$ python -q
>>> import numpy as np
>>> np.set_printoptions(precision=4, suppress=True, linewidth=100)
>>> K = np.loadtxt("m.csv", delimiter=",")
>>> K
array([[2., 2., 2., 2.],
       [0., 3., 0., 3.],
       [2., 2., 2., 2.],
       [0., 3., 0., 3.]])
>>> # column 2 repeats column 0
>>> left, sigma, VT = np.linalg.svd(K)
>>> np.argmax(sigma[:-1] / (sigma[1:] + 1e-6)) + 1
np.int64(2)
>>> sigma.round(4) + 0
array([7.6212, 3.1491, 0.    , 0.    ])
>>> Y = left[:, :2] @ np.diag(sigma[:2]) @ VT[:2]
>>> round(float(np.abs(K - Y).max()), 4)
0.0
>>> round(np.linalg.norm(K - Y) / np.linalg.norm(K), 4)
np.float64(0.0)
>>> np.unique(K.round(6), axis=0).shape
(2, 4)
>>> round(float(np.trace(np.linalg.pinv(K) @ K)), 4)
2.0
>>> np.abs(np.diag(np.linalg.qr(K)[1])) > 1e-9
array([ True,  True, False, False])
>>> np.round(K @ np.linalg.pinv(K) @ K, 4) + 0
array([[2., 2., 2., 2.],
       [0., 3., 0., 3.],
       [2., 2., 2., 2.],
       [0., 3., 0., 3.]])
>>> x0 = np.array([-2, 0, 0, 1])
>>> K * x0
array([[-4.,  0.,  0.,  2.],
       [-0.,  0.,  0.,  3.],
       [-4.,  0.,  0.,  2.],
       [-0.,  0.,  0.,  3.]])
>>> K @ (2 * x0)
array([-4.,  6., -4.,  6.])
>>> K @ x0
array([-2.,  3., -2.,  3.])
>>> np.linalg.norm(K @ x0) <= np.linalg.norm(K, 2) * np.linalg.norm(x0) + 1e-9
np.True_
>>> (K @ x0).argmax()
np.int64(1)
>>> np.sign((K @ x0).round(6))
array([-1.,  1., -1.,  1.])
>>> Y = np.array([[-5, -4, 2], [-2, 5, 4]])
>>> basis = np.kron(Y, K)
>>> np.linalg.matrix_rank(basis)
np.int64(4)
>>> basis
array([[-10., -10., -10., -10.,  -8.,  -8.,  -8.,  -8.,   4.,   4.,   4.,   4.],
       [ -0., -15.,  -0., -15.,  -0., -12.,  -0., -12.,   0.,   6.,   0.,   6.],
       [-10., -10., -10., -10.,  -8.,  -8.,  -8.,  -8.,   4.,   4.,   4.,   4.],
       [ -0., -15.,  -0., -15.,  -0., -12.,  -0., -12.,   0.,   6.,   0.,   6.],
       [ -4.,  -4.,  -4.,  -4.,  10.,  10.,  10.,  10.,   8.,   8.,   8.,   8.],
       [ -0.,  -6.,  -0.,  -6.,   0.,  15.,   0.,  15.,   0.,  12.,   0.,  12.],
       [ -4.,  -4.,  -4.,  -4.,  10.,  10.,  10.,  10.,   8.,   8.,   8.,   8.],
       [ -0.,  -6.,  -0.,  -6.,   0.,  15.,   0.,  15.,   0.,  12.,   0.,  12.]])
>>> basis.shape
(8, 12)
>>> round(float(np.linalg.norm(basis, 2)), 4), round(float(np.linalg.norm(Y, 2) * np.linalg.norm(K, 2)), 4)
(52.2485, 52.2485)
